>>> import numpy as np
>>> import numpy.linalg as la
>>> np.set_printoptions(precision=3, suppress=True, linewidth=100, sign=" ")
>>> def rd(a):
...     return np.round(a, 3) + 0
... 
>>> m1 = np.array([[-1, -2, -1, -1, -1, -2],
...     [1, 0, -2, -2, 1, -2],
...     [1, 2, 0, 0, -1, -3],
...     [0, 2, -1, 2, 0, -5],
...     [0, 4, 0, 3, -1, -7],
...     [2, 5, -1, 3, -3, -9],
...     [1, 7, -1, 3, -4, -8],
...     [3, 8, 0, 2, -2, -10],
...     [4, 9, 2, 2, 0, -12],
...     [4, 11, 4, 1, -1, -10]])
>>> out = np.c_[m1[:, :4] @ np.array([[1, 0, 3, -1], [0, -3, -3, 0], [-3, 2, 2, 3], [2, 3, -1, 3]]), np.array([3, 1, 2, 3, 2, 1, -3, 0, 2, -3])]
>>> out
array([[  0,   1,   2,  -5,   3],
       [  3, -10,   1, -13,   1],
       [  1,  -6,  -3,  -1,   2],
       [  7,  -2, -10,   3,   3],
       [  6,  -3, -15,   9,   2],
       [ 11,  -8, -14,   4,   1],
       [ 10, -14, -23,   5,  -3],
       [  7, -18, -17,   3,   0],
       [  2, -17, -13,   8,   2],
       [ -6, -22, -14,  11,  -3]])
>>> la.matrix_rank(out)
np.int64(5)
>>> rd(la.norm(la.qr(m1)[0].T @ out, axis=0) ** 2 / ((out ** 2).sum(axis=0) + 1e-12))
array([ 1.   ,  1.   ,  1.   ,  1.   ,  0.893])
>>> la.matrix_rank(np.c_[m1, out])
np.int64(7)
>>> rd(la.lstsq(m1, out[:, 0])[0])
array([ 1.,  0., -3.,  2.,  0.,  0.])
>>> rd(la.norm(m1, axis=1))
array([  3.464,   3.742,   3.873,   5.831,   8.66 ,  11.358,  11.832,  13.454,  15.78 ,  15.969])
>>> print(m1[2] @ m1[6])
43
>>> la.norm(m1, axis=1).argmax()
np.int64(9)
>>> print(rd(la.norm(m1[2], 1)), rd(la.norm(m1[2], np.inf)))
7.0 3.0
>>> vec = np.array([2, 0, 0, 0, 0, 1])
>>> rhs = m1 @ vec
>>> rd(la.pinv(m1) @ m1)
array([[ 1.,  0.,  0.,  0.,  0.,  0.],
       [ 0.,  1.,  0.,  0.,  0.,  0.],
       [ 0.,  0.,  1.,  0.,  0.,  0.],
       [ 0.,  0.,  0.,  1.,  0.,  0.],
       [ 0.,  0.,  0.,  0.,  1.,  0.],
       [ 0.,  0.,  0.,  0.,  0.,  1.]])
>>> rhs
array([-4,  0, -1, -5, -7, -5, -6, -4, -4, -2])
>>> rd(la.solve(m1.T @ m1, m1.T @ rhs))
array([ 2.,  0.,  0.,  0.,  0.,  1.])
>>> rng = np.random.default_rng(5961)
>>> rhs = rhs + 0.02 * rng.normal(size=10)
>>> print(rd(rhs))
[-3.987  0.03  -1.036 -4.988 -6.999 -4.982 -6.007 -4.006 -4.042 -1.996]
>>> beta, *_ = la.lstsq(m1, rhs)
>>> rd(m1.T @ (rhs - m1 @ beta))
array([ 0.,  0.,  0.,  0.,  0.,  0.])
>>> rd(beta)
array([ 1.993,  0.003, -0.006, -0.005,  0.001,  0.999])
>>> vec = np.array([-1, -1, 0, 0, 2, 2])
>>> a = np.maximum(m1 @ vec, 0)
>>> rd(np.tanh(m1 @ vec))
array([-0.995, -0.995, -1.   , -1.   , -1.   , -1.   , -1.   , -1.   , -1.   , -1.   ])
>>> a
array([ 0,  0,  0,  0,  0,  0,  0,  0,  0,  0])
>>> out = m1[0, 0] * m1[1:] - np.outer(m1[1:, 0], m1[0])
>>> print(out)
[[ 0  2  3  3  0  4]
 [ 0  0  1  1  2  5]
 [ 0 -2  1 -2  0  5]
 [ 0 -4  0 -3  1  7]
 [ 0 -1  3 -1  5 13]
 [ 0 -5  2 -2  5 10]
 [ 0 -2  3  1  5 16]
 [ 0 -1  2  2  4 20]
 [ 0 -3  0  3  5 18]]
>>> np.flatnonzero(~out.round(6).any(axis=1))
array([], dtype=int64)
>>> m1[:, 0] / m1[0, 0]
array([ 1., -1., -1., -0., -0., -2., -1., -3., -4., -4.])
>>> X = np.load("case5.npy")
>>> X
array([[ 2.,  2., -1.,  2., -2.],
       [ 0.,  0.,  0., -1., -1.],
       [ 0.,  0.,  2.,  2.,  0.],
       [ 0.,  0.,  2., -2.,  0.],
       [ 0.,  0., -2., -2.,  0.]])
>>> P = m1 @ la.solve(m1.T @ m1, m1.T)
>>> rd(np.diag(P))
array([ 0.919,  0.846,  0.113,  0.426,  0.547,  0.747,  0.766,  0.285,  0.581,  0.77 ])
>>> rd(la.eigvalsh(P))
array([ 0.,  0.,  0.,  0.,  1.,  1.,  1.,  1.,  1.,  1.])
>>> rd(P @ m1[:, 0])
array([-1.,  1.,  1.,  0.,  0.,  2.,  1.,  3.,  4.,  4.])
>>> out = np.array([[-2, 2, -3], [5, -2, -1], [-5, 2, 0], [5, -1, 5], [5, 1, 3]])
>>> la.matrix_rank(X @ out)
np.int64(3)
>>> np.einsum("ik,kj->ji", X, out)
array([[ 11., -10.,   0., -20.,   0.],
       [ -6.,   0.,   2.,   6.,  -2.],
       [ -4.,  -8.,  10., -10., -10.]])
>>> np.einsum("ij->j", X)
array([ 2.,  2.,  1., -1., -3.])
>>> np.vstack([X, out.T]).shape
(8, 5)
>>> [round(float(x), 3) for x in la.svd(X, compute_uv=False)[:3]]
[4.632, 3.896, 2.413]
>>> rd(la.norm(X, 2) / la.norm(X))
np.float64(0.706)
>>> np.argsort(-la.norm(X, axis=0).round(6), kind="stable")[:3]
array([ 3,  2,  4])
>>> K = np.diag(20 * np.array([-2, 1, 1, 1, 2, 1, 1, -1, 0])) + np.array([[-1, 3, 3, 2, -2, -1, 3, 2, 3],
...     [3, 2, 2, 0, 0, 2, -1, 3, 1],
...     [-3, 1, -2, 1, 3, -3, 3, -1, -1],
...     [-1, -3, 2, -2, -3, 2, 1, -1, -1],
...     [0, 2, -2, 2, 1, 2, 0, 0, -3],
...     [0, -2, 1, -2, -1, -1, 1, -2, 2],
...     [-3, 0, -3, -2, 2, 0, 0, 3, -2],
...     [3, 0, 1, 2, 0, 3, -3, 1, 3],
...     [-2, -3, -1, 3, 3, 1, -2, -1, -2]])
>>> K
array([[-41,   3,   3,   2,  -2,  -1,   3,   2,   3],
       [  3,  22,   2,   0,   0,   2,  -1,   3,   1],
       [ -3,   1,  18,   1,   3,  -3,   3,  -1,  -1],
       [ -1,  -3,   2,  18,  -3,   2,   1,  -1,  -1],
       [  0,   2,  -2,   2,  41,   2,   0,   0,  -3],
       [  0,  -2,   1,  -2,  -1,  19,   1,  -2,   2],
       [ -3,   0,  -3,  -2,   2,   0,  20,   3,  -2],
       [  3,   0,   1,   2,   0,   3,  -3, -19,   3],
       [ -2,  -3,  -1,   3,   3,   1,  -2,  -1,  -2]])
>>> out = np.array([[2, -4, 5],
...     [0, -1, 3],
...     [-4, -2, 2],
...     [3, 5, -1],
...     [-2, 0, 1],
...     [-3, 1, 4],
...     [-1, -2, -4],
...     [-4, 3, -1],
...     [-1, -2, 4]])
>>> np.vstack([K, out.T]).shape
(12, 9)
>>> np.einsum("ik,kj->ji", K, out)
array([[ -95,  -20,  -70,   48,  -71,  -60,  -34,   75,    8],
       [ 158,  -27,  -30,   92,   20,   -3,  -19,  -58,   34],
       [-200,   98,   -1,  -30,   37,   79, -108,   70,  -16]])
>>> la.matrix_rank(K @ out)
np.int64(3)
>>> print(K @ out)
[[ -95  158 -200]
 [ -20  -27   98]
 [ -70  -30   -1]
 [  48   92  -30]
 [ -71   20   37]
 [ -60   -3   79]
 [ -34  -19 -108]
 [  75  -58   70]
 [   8   34  -16]]
>>> np.einsum("ik,kj->ij", K, out)
array([[ -95,  158, -200],
       [ -20,  -27,   98],
       [ -70,  -30,   -1],
       [  48,   92,  -30],
       [ -71,   20,   37],
       [ -60,   -3,   79],
       [ -34,  -19, -108],
       [  75,  -58,   70],
       [   8,   34,  -16]])
